$ python -q
>>> import numpy as np
>>> import numpy.linalg as la
>>> np.set_printoptions(precision=2, suppress=True, linewidth=200, floatmode="fixed")
>>> arr = np.load("case4.npy")
>>> print(arr)
[[ 6.03  6.02  0.07]
 [ 3.02  4.00 -0.04]
 [-0.01 -5.93 -0.13]
 [-5.98 -1.92  0.02]]
>>> x = np.array([-1, 4, -3])
>>> h = np.maximum(arr @ x, 0)
>>> np.flatnonzero(h > 1e-9)
array([0, 1])
>>> np.maximum(arr @ (3 * x), 0)
array([53.52, 39.30,  0.00,  0.00])
>>> np.tanh(arr @ x)
array([ 1.00,  1.00, -1.00, -0.94])
>>> def softmax(z):
...     e = np.exp(z - z.max(axis=-1, keepdims=True))
...     return e / e.sum(axis=-1, keepdims=True)
... 
>>> np.round(softmax(arr[0]), 2) + 0
array([0.50, 0.50, 0.00])
>>> S = arr @ arr.T / np.sqrt(3)
>>> softmax(S).round(6).argmax(axis=1)
array([0, 0, 2, 3])
>>> np.round(softmax(S + np.triu(np.full(S.shape, -np.inf), 1)), 2) + 0
array([[1.00, 0.00, 0.00, 0.00],
       [1.00, 0.00, 0.00, 0.00],
       [0.00, 0.00, 1.00, 0.00],
       [0.00, 0.00, 0.00, 1.00]])
>>> softmax(S)[0] @ arr
array([6.03, 6.02, 0.07])
>>> hat = arr @ la.solve(arr.T @ arr, arr.T)
>>> np.round(np.trace(hat), 2)
np.float64(3.0)
>>> np.allclose(hat @ hat, hat)
True
>>> u = np.array([1, 2, -1])
>>> np.polyval(u, arr[2])
array([-1.02, 22.30, -1.24])
>>> print(np.cross(arr[2, :3], arr[1, :3]))
[ 0.76 -0.39 17.87]
>>> np.round(np.correlate(arr[2], arr[1], "full"), 2) + 0
array([  0.00,   0.20, -23.74, -18.43,  -0.39])
>>> x = np.array([1, 2, -1])
>>> rhs = arr @ x
>>> la.solve(arr.T @ arr, arr.T @ rhs)
array([ 1.00,  2.00, -1.00])
>>> rhs
array([ 18.00,  11.06, -11.74,  -9.84])
>>> rng = np.random.default_rng(101)
>>> rhs = rhs + 0.02 * rng.normal(size=4)
>>> print(rhs)
[ 17.98  11.02 -11.73  -9.83]
>>> coef, *_ = la.lstsq(arr, rhs)
>>> np.round(arr.T @ (rhs - arr @ coef), 2) + 0
array([0.00, 0.00, 0.00])
>>> coef
array([ 1.00,  1.99, -0.69])
>>> [round(float(la.norm(la.solve(arr.T @ arr + lam * np.eye(3), arr.T @ rhs))), 2) for lam in (0, 1, 10, 100)]
[2.33, 2.2, 2.05, 1.28]
>>> mat = np.load("layer4.npy")
>>> mat
array([[ 0,  0,  7,  0],
       [ 0,  0,  7,  0],
       [ 0,  0,  4,  0],
       [ 4,  0,  0,  0],
       [ 0,  0, 10,  0],
       [ 1,  0,  1,  0],
       [ 4,  0,  0,  2],
       [ 4,  0,  0,  2],
       [ 0,  0, 10,  0],
       [ 2,  0,  0,  0],
       [ 0,  0, 10,  0],
       [ 5,  0,  0,  0],
       [ 0,  0,  1,  0],
       [ 3,  0,  1,  0],
       [ 0,  0,  7,  0],
       [ 5,  0,  0,  0],
       [ 0,  0,  7,  0],
       [ 0,  0,  1,  9],
       [ 1,  0,  0,  4],
       [ 3,  0,  0,  0],
       [ 9,  0,  0,  0],
       [ 0,  0, 10,  0],
       [ 4,  0,  0,  0],
       [ 7,  0,  0,  0],
       [ 0,  0,  4,  0],
       [ 0,  0,  7,  0],
       [ 0,  0,  7,  0]])
>>> rank = la.matrix_rank(mat)
>>> print(rank)
3
>>> ns = la.svd(mat)[2][rank:].T
>>> [int(la.matrix_rank(mat[:, :j + 1])) for j in range(4)]
[1, 1, 2, 3]
>>> np.allclose(mat @ ns, 0)
True
>>> np.round(ns[:, 0] / ns[np.abs(ns[:, 0]).round(6).argmax(), 0], 2) + 0
array([0.00, 1.00, 0.00, 0.00])
>>> [int(la.matrix_rank(np.delete(mat, i, axis=0))) for i in range(27)]
[3, 3, 3, 3, 3, 3, 3, 3, 3, 3, 3, 3, 3, 3, 3, 3, 3, 3, 3, 3, 3, 3, 3, 3, 3, 3, 3]
>>> [int(la.matrix_rank(mat[:i])) for i in range(1, len(mat) + 1)]
[1, 1, 1, 2, 2, 2, 3, 3, 3, 3, 3, 3, 3, 3, 3, 3, 3, 3, 3, 3, 3, 3, 3, 3, 3, 3, 3]
>>> la.matrix_rank(mat.T @ mat), la.matrix_rank(mat @ mat.T)
(np.int64(3), np.int64(3))
>>> la.cond(arr) > 100
np.True_
>>> round(float(la.norm(arr, 2) / la.norm(arr)), 2)
0.92
>>> print([round(float(x), 2) for x in la.svd(arr, compute_uv=False)[:3]])
[12.1, 5.1, 0.09]
>>> np.count_nonzero(mat)
np.int64(33)
>>> np.unravel_index(np.abs(mat).argmax(), mat.shape)
(np.int64(4), np.int64(2))
>>> mat - mat[0]
array([[ 0,  0,  0,  0],
       [ 0,  0,  0,  0],
       [ 0,  0, -3,  0],
       [ 4,  0, -7,  0],
       [ 0,  0,  3,  0],
       [ 1,  0, -6,  0],
       [ 4,  0, -7,  2],
       [ 4,  0, -7,  2],
       [ 0,  0,  3,  0],
       [ 2,  0, -7,  0],
       [ 0,  0,  3,  0],
       [ 5,  0, -7,  0],
       [ 0,  0, -6,  0],
       [ 3,  0, -6,  0],
       [ 0,  0,  0,  0],
       [ 5,  0, -7,  0],
       [ 0,  0,  0,  0],
       [ 0,  0, -6,  9],
       [ 1,  0, -7,  4],
       [ 3,  0, -7,  0],
       [ 9,  0, -7,  0],
       [ 0,  0,  3,  0],
       [ 4,  0, -7,  0],
       [ 7,  0, -7,  0],
       [ 0,  0, -3,  0],
       [ 0,  0,  0,  0],
       [ 0,  0,  0,  0]])
>>> round(float(la.norm(mat)), 2)
33.21
>>> print(la.matrix_rank(mat))
3
>>> np.abs(mat).max()
np.int64(10)
>>> B = np.array([[0, 5, 3], [2, 0, 0], [2, 0, 5], [3, 0, 3]])
>>> print(np.einsum("ik,kj->ji", mat, B))
[[14 14  8  0 20  2  6  6 20  0 20  0  2  2 14  0 14 29 12  0  0 20  0  0  8 14 14]
 [ 0  0  0 20  0  5 20 20  0 10  0 25  0 15  0 25  0  0  5 15 45  0 20 35  0  0  0]
 [35 35 20 12 50  8 18 18 50  6 50 15  5 14 35 15 35 32 15  9 27 50 12 21 20 35 35]]
>>> B.T @ mat.T
array([[14, 14,  8,  0, 20,  2,  6,  6, 20,  0, 20,  0,  2,  2, 14,  0, 14, 29, 12,  0,  0, 20,  0,  0,  8, 14, 14],
       [ 0,  0,  0, 20,  0,  5, 20, 20,  0, 10,  0, 25,  0, 15,  0, 25,  0,  0,  5, 15, 45,  0, 20, 35,  0,  0,  0],
       [35, 35, 20, 12, 50,  8, 18, 18, 50,  6, 50, 15,  5, 14, 35, 15, 35, 32, 15,  9, 27, 50, 12, 21, 20, 35, 35]])
>>> np.einsum("ij,ij->i", mat, mat)
array([ 49,  49,  16,  16, 100,   2,  20,  20, 100,   4, 100,  25,   1,  10,  49,  25,  49,  82,  17,   9,  81, 100,  16,  49,  16,  49,  49])
>>> np.vstack([mat, B.T]).shape
(30, 4)
>>> np.einsum("ik,kj->ij", mat, B)
array([[14,  0, 35],
       [14,  0, 35],
       [ 8,  0, 20],
       [ 0, 20, 12],
       [20,  0, 50],
       [ 2,  5,  8],
       [ 6, 20, 18],
       [ 6, 20, 18],
       [20,  0, 50],
       [ 0, 10,  6],
       [20,  0, 50],
       [ 0, 25, 15],
       [ 2,  0,  5],
       [ 2, 15, 14],
       [14,  0, 35],
       [ 0, 25, 15],
       [14,  0, 35],
       [29,  0, 32],
       [12,  5, 15],
       [ 0, 15,  9],
       [ 0, 45, 27],
       [20,  0, 50],
       [ 0, 20, 12],
       [ 0, 35, 21],
       [ 8,  0, 20],
       [14,  0, 35],
       [14,  0, 35]])
